% ipython --no-banner

In [1]: import numpy as np

In [2]: import numpy.linalg as la

In [3]: np.set_printoptions(suppress=True, linewidth=160)

In [4]: m1 = -3 * np.eye(5) + np.ones((5, 5))

In [5]: m1
Out[5]: 
array([[-2.,  1.,  1.,  1.,  1.],
       [ 1., -2.,  1.,  1.,  1.],
       [ 1.,  1., -2.,  1.,  1.],
       [ 1.,  1.,  1., -2.,  1.],
       [ 1.,  1.,  1.,  1., -2.]])

In [6]: # symmetric, so the eigenvalues are real

In [7]: w, evecs = la.eig(m1)

In [8]: np.round(np.sort(la.eigvals(la.inv(m1))), 2)
Out[8]: array([-0.33, -0.33, -0.33, -0.33,  0.5 ])

In [9]: np.round(np.sort(la.eigvals(m1 @ m1)), 2)
Out[9]: array([4., 9., 9., 9., 9.])

In [10]: M2 = m1 / np.sqrt((m1 ** 2).mean(axis=1, keepdims=True))

In [11]: M2[1].round(2)
Out[11]: array([ 0.79, -1.58,  0.79,  0.79,  0.79])

In [12]: np.round(la.norm(M2, axis=1), 2)
Out[12]: array([2.24, 2.24, 2.24, 2.24, 2.24])

In [13]: w, evecs = la.eigh(m1)

In [14]: np.abs(evecs[:, -1]).round(6).argmax()
Out[14]: np.int64(0)

In [15]: w.round(2)
Out[15]: array([-3., -3., -3., -3.,  2.])

In [16]: np.unique(w.round(6) + 0, return_counts=True)[1]
Out[16]: array([4, 1])

In [17]: round(w.sum(), 2), np.trace(m1)
Out[17]: (np.float64(-10.0), np.float64(-10.0))

In [18]: np.round(evecs @ np.diag(w) @ evecs.T, 2)
Out[18]: 
array([[-2.,  1.,  1.,  1.,  1.],
       [ 1., -2.,  1.,  1.,  1.],
       [ 1.,  1., -2.,  1.,  1.],
       [ 1.,  1.,  1., -2.,  1.],
       [ 1.,  1.,  1.,  1., -2.]])

In [19]: np.round(evecs.T @ m1 @ evecs, 2) + 0
Out[19]: 
array([[-3.,  0.,  0.,  0.,  0.],
       [ 0., -3.,  0.,  0.,  0.],
       [ 0.,  0., -3.,  0.,  0.],
       [ 0.,  0.,  0., -3.,  0.],
       [ 0.,  0.,  0.,  0.,  2.]])

In [20]: (w > 1e-8).sum(), (w < -1e-8).sum()
Out[20]: (np.int64(1), np.int64(4))

In [21]: np.round(la.svd(m1, compute_uv=False), 2)
Out[21]: array([3., 3., 3., 3., 2.])

In [22]: rng = np.random.default_rng(77107)

In [23]: arr = np.triu(rng.random((4, 4)) < 0.6, 1).astype(int)

In [24]: arr = arr + arr.T

In [25]: arr
Out[25]: 
array([[0, 0, 0, 1],
       [0, 0, 0, 1],
       [0, 0, 0, 0],
       [1, 1, 0, 0]])

In [26]: round(np.abs(la.eigvals(arr)).max(), 2)
Out[26]: np.float64(1.41)

In [27]: arr @ arr
Out[27]: 
array([[1, 1, 0, 0],
       [1, 1, 0, 0],
       [0, 0, 0, 0],
       [0, 0, 0, 2]])

In [28]: la.determinant(arr)
AttributeError: module 'numpy.linalg' has no attribute 'determinant'


In [29]: (arr - arr.T) / 2
Out[29]: 
array([[0., 0., 0., 0.],
       [0., 0., 0., 0.],
       [0., 0., 0., 0.],
       [0., 0., 0., 0.]])

In [30]: la.matrix_power(arr, 3)
Out[30]: 
array([[0, 0, 0, 2],
       [0, 0, 0, 2],
       [0, 0, 0, 0],
       [2, 2, 0, 0]])
